$ python3 -q
>>> import numpy as np
>>> from numpy import linalg as LA
>>> np.set_printoptions(precision=1, suppress=True, linewidth=140, sign=" ")
>>> feats = np.load("arr.npy")
>>> print(feats)
[[-0.9 -0.5  0.1]
 [ 0.2 -0.2  0.9]
 [-0.4  0.8  0.3]]
>>> print((feats - feats.T) / 2)
[[ 0.  -0.3  0.3]
 [ 0.3  0.   0.1]
 [-0.3 -0.1  0. ]]
>>> print(LA.matrix_power(feats, 3))
[[-0.2 -0.9  0.5]
 [ 0.7  0.2  0.7]
 [-0.7  0.5  0.6]]
>>> print((feats + feats.T) / 2)
[[-0.9 -0.1 -0.2]
 [-0.1 -0.2  0.9]
 [-0.2  0.9  0.3]]
>>> print(np.sort(np.abs(LA.eigvals(feats))))
[ 1.  1.  1.]
>>> C2 = feats.T @ feats
>>> print(C2.round(1) + 0)
[[ 1.  0.  0.]
 [ 0.  1.  0.]
 [ 0.  0.  1.]]
>>> print(LA.eigvalsh(C2)[::-1])
[ 1.  1.  1.]
>>> print(LA.svd(feats, compute_uv=False) ** 2)
[ 1.  1.  1.]
>>> print(np.diag(C2))
[ 1.  1.  1.]
>>> print(np.round(feats.T @ feats, 1) + 0)
[[ 1.  0.  0.]
 [ 0.  1.  0.]
 [ 0.  0.  1.]]
>>> print(LA.svd(feats, compute_uv=False))
[ 1.  1.  1.]
>>> print(LA.pinv(feats))
[[-0.9  0.2 -0.4]
 [-0.5 -0.2  0.8]
 [ 0.1  0.9  0.3]]
>>> print(LA.norm(feats, axis=0))
[ 1.  1.  1.]
>>> M = np.loadtxt("test3.csv", delimiter=",")
>>> print(M)
[[  4.  10.   4.]
 [  0.   0.   0.]
 [  3.   5.   4.]
 [  0.   1.   1.]
 [  0.   0.   0.]
 [  3.   4.   3.]
 [  3.   4.   3.]
 [  1.   5.   0.]
 [  0.   1.   1.]
 [  0.   0.   0.]
 [  1.   6.   1.]
 [  1.   5.   0.]
 [  3.   4.   3.]
 [  3.   4.   3.]
 [  3.   4.   3.]
 [  0.   0.   0.]
 [  1.   5.   0.]
 [  1.   5.   0.]
 [  0.   0.   0.]
 [  3.   4.   3.]
 [  3.   4.   3.]
 [  0.   0.   0.]
 [  1.   6.   1.]]
>>> # row 4 repeats row 1
>>> Z = M[[11, 12]].astype(float)
>>> for _ in range(3):
...     lab = LA.norm(M[:, None] - Z, axis=-1).argmin(axis=1)
...     Z = np.array([M[lab == j].mean(axis=0) for j in range(2)])
... 
>>> print(lab)
[ 1  0  1  0  0  1  1  0  0  0  1  0  1  1  1  0  0  0  0  1  1  0  1]
>>> print(Z)
[[ 0.3  1.8  0.2]
 [ 2.7  5.   2.8]]
>>> print(np.abs(Z[1] - Z[0]).argmax())
1
>>> print(np.bincount(lab))
[ 12  11]
>>> print(Z[1] - Z[0])
[ 2.4  3.2  2.7]
>>> Xc = (M - M.mean(axis=0)) / M.std(axis=0)
>>> print(Xc.std(axis=0))
[ 1.  1.  1.]
>>> c = LA.lstsq(np.delete(Xc, 1, axis=1), Xc[:, 1])[0]
>>> print(c)
[ 1.5 -0.9]
>>> print(np.abs(c).argmax())
0
>>> def softmax(z):
...     e = np.exp(z - z.max(axis=-1, keepdims=True))
...     return e / e.sum(axis=-1, keepdims=True)
... 
>>> print(np.round(softmax(M[7]), 1) + 0)
[ 0.  1.  0.]
>>> S = M @ M.T / np.sqrt(3)
>>> print(softmax(S)[7] @ M)
[  4.  10.   4.]
>>> print(softmax(S).round(6).argmax(axis=1))
[ 0  0  0  0  0  0  0  0  0  0  0  0  0  0  0  0  0  0  0  0  0  0  0]
>>> lab = M[:, 2] > np.median(M[:, 2])
>>> f = M[lab].mean(axis=0) - M[~lab].mean(axis=0)
>>> print(np.argsort(-np.abs(f).round(6), kind="stable"))
[ 2  0  1]
>>> print(((M - M.mean(axis=0)) @ f > 0).astype(int))
[ 1  0  1  0  0  1  1  0  0  0  1  0  1  1  1  0  0  0  0  1  1  0  1]
>>> dist = LA.norm(M[:, None] - M[None], axis=-1)
>>> print(LA.matrix_rank(dist ** 2))
5
>>> print(dist[:5, :5])
[[  0.   11.5   5.1  10.3  11.5]
 [ 11.5   0.    7.1   1.4   0. ]
 [  5.1   7.1   0.    5.8   7.1]
 [ 10.3   1.4   5.8   0.    1.4]
 [ 11.5   0.    7.1   1.4   0. ]]
>>> print(dist[6])
[ 6.2  5.8  1.4  4.7  5.8  0.   0.   3.7  4.7  5.8  3.5  3.7  0.   0.   0.   5.8  3.7  3.7  5.8  0.   0.   5.8  3.5]
>>> print(np.flatnonzero(dist[6] < dist.mean() / 2))
[  2   5   6  12  13  14  19  20]
>>> print((dist + 1e9 * np.eye(23)).round(6).argmin(axis=1))
[  2   4   5   8   1   6   5  11   3   1  22   7   5   5   5   1   7   7   1   5   5   1  10]
>>> print(dist[6].round(6).argsort(kind="stable")[:4])
[  5   6  12  13]
>>> J = np.array([[0, 0, 0],
...     [8, -8, 3],
...     [3, -2, -1],
...     [0, 0, 0],
...     [0, 0, 0],
...     [3, -2, -1],
...     [0, 0, 0],
...     [0, 1, -4],
...     [5, -5, 0],
...     [0, 0, 0],
...     [3, -3, 3],
...     [0, 1, -4]])
>>> # row 3 repeats row 0
>>> Xc = J - J.mean(axis=0)
>>> V = LA.svd(Xc)[2][:2]
>>> A2 = Xc - Xc @ V.T @ V
>>> print(LA.norm(A2, axis=1).round(6).argmax())
8
>>> print(np.round(np.cov(Xc @ V.T, rowvar=False), 1) + 0)
[[ 16.3   0. ]
 [  0.    2.6]]
>>> print((Xc @ V.T).std(axis=0))
[ 3.9  1.5]
>>> print(np.round(A2.std(axis=0), 1) + 0)
[ 0.1  0.1  0. ]
>>> Xc = J - J.mean(axis=0)
>>> U, sig, Vh = LA.svd(Xc, full_matrices=False)
>>> print(round((sig ** 2).sum() ** 2 / (sig ** 4).sum(), 1))
1.3
>>> print(np.abs(Vh[0]).argmax())
1
>>> print((np.sign(U[:, 0]) == np.sign(U[0, 0])).astype(int))
[ 1  0  0  1  1  0  1  1  0  1  0  1]
>>> Xc = (J - J.mean(axis=0)) / J.std(axis=0)
>>> print(Xc.std(axis=0))
[ 1.  1.  1.]
>>> c = LA.lstsq(np.delete(Xc, 1, axis=1), Xc[:, 1])[0]
>>> print(np.abs(c).argmax())
0
>>> P = J @ LA.solve(J.T @ J, J.T)
>>> print(np.round(LA.eigvalsh(P), 1) + 0)
[ 0.  0.  0.  0.  0.  0.  0.  0.  0.  1.  1.  1.]
>>> print(round(np.trace(P), 1))
3.0
>>> print(P)
[[ 0.   0.   0.   0.   0.   0.   0.   0.   0.   0.   0.   0. ]
 [ 0.   0.6  0.1  0.   0.   0.1  0.  -0.1  0.4  0.   0.2 -0.1]
 [ 0.   0.1  0.4  0.   0.   0.4  0.   0.2 -0.1  0.   0.2  0.2]
 [ 0.   0.   0.   0.   0.   0.   0.   0.   0.   0.   0.   0. ]
 [ 0.   0.   0.   0.   0.   0.   0.   0.   0.   0.   0.   0. ]
 [ 0.   0.1  0.4  0.   0.   0.4  0.   0.2 -0.1  0.   0.2  0.2]
 [ 0.   0.   0.   0.   0.   0.   0.   0.   0.   0.   0.   0. ]
 [ 0.  -0.1  0.1  0.   0.   0.1  0.   0.4  0.1  0.  -0.2  0.4]
 [ 0.   0.4 -0.1  0.   0.  -0.1  0.   0.1  0.6  0.  -0.2  0.1]
 [ 0.   0.   0.   0.   0.   0.   0.   0.   0.   0.   0.   0. ]
 [ 0.   0.2  0.2  0.   0.   0.2  0.  -0.2 -0.2  0.   0.4 -0.2]
 [ 0.  -0.1  0.1  0.   0.   0.1  0.   0.4  0.1  0.  -0.2  0.4]]
>>> mat = np.array([[0, 1, 1, 1], [1, 0, 0, 0], [1, 0, 0, 1], [1, 0, 1, 0]])
>>> print(np.round(np.abs(LA.eigvals(mat)).max(), 1))
2.2
>>> print(np.trace(mat))
0
>>> print(np.allclose(mat @ mat.T, mat.T @ mat))
True
>>> print(round(float(LA.det(mat)), 1))
1.0
>>> print(np.sort(np.abs(LA.eigvals(mat))))
[ 0.3  1.   1.5  2.2]
>>> print(mat @ mat)
[[ 3  0  1  1]
 [ 0  1  1  1]
 [ 1  1  2  1]
 [ 1  1  1  2]]
>>> print(np.einsum("ij,ji->", mat, mat))
8
>>> print(np.round(LA.det(mat[::-1]), 1))
1.0
>>> print(np.einsum("ii->", mat))
0
>>> print(round(LA.det(2 * mat), 1), np.round(LA.det(mat), 1))
16.0 1.0
>>> evals, V = LA.eigh(mat)
>>> print(np.unique(evals.round(6) + 0, return_counts=True)[1])
[ 1  1  1  1]
>>> print(np.round(V @ np.diag(evals) @ V.T, 1) + 0)
[[ 0.  1.  1.  1.]
 [ 1.  0.  0.  0.]
 [ 1.  0.  0.  1.]
 [ 1.  0.  1.  0.]]
>>> print(LA.eigvalsh(mat @ mat))
[ 0.1  1.   2.2  4.7]
>>> print((evals > 1e-8).sum(), (evals < -1e-8).sum())
2 2
>>> print(evals.sum(), np.trace(mat))
0.0 0
>>> print(np.round(V.T @ V, 1) + 0)
[[ 1.  0.  0.  0.]
 [ 0.  1.  0.  0.]
 [ 0.  0.  1.  0.]
 [ 0.  0.  0.  1.]]
>>> evals, V = LA.eigh(mat)
>>> x = np.array([0, 2, 0, 2])
>>> print(V * np.maximum(evals, 0) @ V.T)
[[ 0.8  0.4  0.7  0.7]
 [ 0.4  0.4  0.2  0.2]
 [ 0.7  0.2  0.6  0.6]
 [ 0.7  0.2  0.6  0.6]]
>>> print(mat[0] @ mat[2])
1
>>> print(round(float(LA.norm(mat, 1)), 1), round(LA.norm(mat, np.inf), 1))
3.0 3.0
>>> print(round(LA.norm(mat, "nuc"), 1))
5.0
>>> print(round(LA.norm(mat, 2), 1))
2.2
>>> print(LA.norm(mat, axis=1).argmax())
0
>>> data = np.array([[0, 1, 1, 0], [1, 0, 0, 1], [1, 0, 0, 1], [0, 1, 1, 0]])
>>> # equal to its transpose
>>> print([round(float(x), 1) for x in LA.svd(data, compute_uv=False)[:3]])
[2.0, 2.0, 0.0]
>>> print(np.argsort(-LA.norm(data, axis=0).round(6), kind="stable")[:3])
[ 0  1  2]
>>> print(LA.cond(data) > 100)
True
>>> arr = np.load("mat.npy")
>>> print(arr)
[[ 0  1  4]
 [ 0  0  2]
 [ 0  0  0]
 [ 0  2  6]
 [ 0  0  2]
 [ 0  1  4]
 [ 0  0  0]
 [ 0  1  4]
 [ 0  0  0]
 [ 0  0  2]
 [ 0  0  2]
 [ 0  2  6]
 [ 0  2  6]
 [ 0  0  0]
 [ 0  0  0]
 [ 0  1  4]
 [ 0  2  6]]
>>> # column 2 dominates
>>> U, sig, Vh = LA.svd(arr)
>>> print(sig)
[ 15.6   1.3   0. ]
>>> A2 = U[:, :2] @ np.diag(sig[:2]) @ Vh[:2]
>>> print(LA.matrix_rank(A2))
2
>>> print(np.round(LA.norm(arr - A2, 2), 1), sig[2])
0.0 0.0
>>> print(A2.round(1) + 0)
[[ 0.  1.  4.]
 [ 0.  0.  2.]
 [ 0.  0.  0.]
 [ 0.  2.  6.]
 [ 0.  0.  2.]
 [ 0.  1.  4.]
 [ 0.  0.  0.]
 [ 0.  1.  4.]
 [ 0.  0.  0.]
 [ 0.  0.  2.]
 [ 0.  0.  2.]
 [ 0.  2.  6.]
 [ 0.  2.  6.]
 [ 0.  0.  0.]
 [ 0.  0.  0.]
 [ 0.  1.  4.]
 [ 0.  2.  6.]]
>>> x = np.array([5, 2, 5])
>>> print((arr * x).sum(axis=1))
[ 22  10   0  34  10  22   0  22   0  10  10  34  34   0   0  22  34]
>>> print(np.einsum("ij,j->i", arr, x))
[ 22  10   0  34  10  22   0  22   0  10  10  34  34   0   0  22  34]
>>> print((arr @ x).argmax())
3
>>> print(arr @ np.ones(3))
[ 5.  2.  0.  8.  2.  5.  0.  5.  0.  2.  2.  8.  8.  0.  0.  5.  8.]
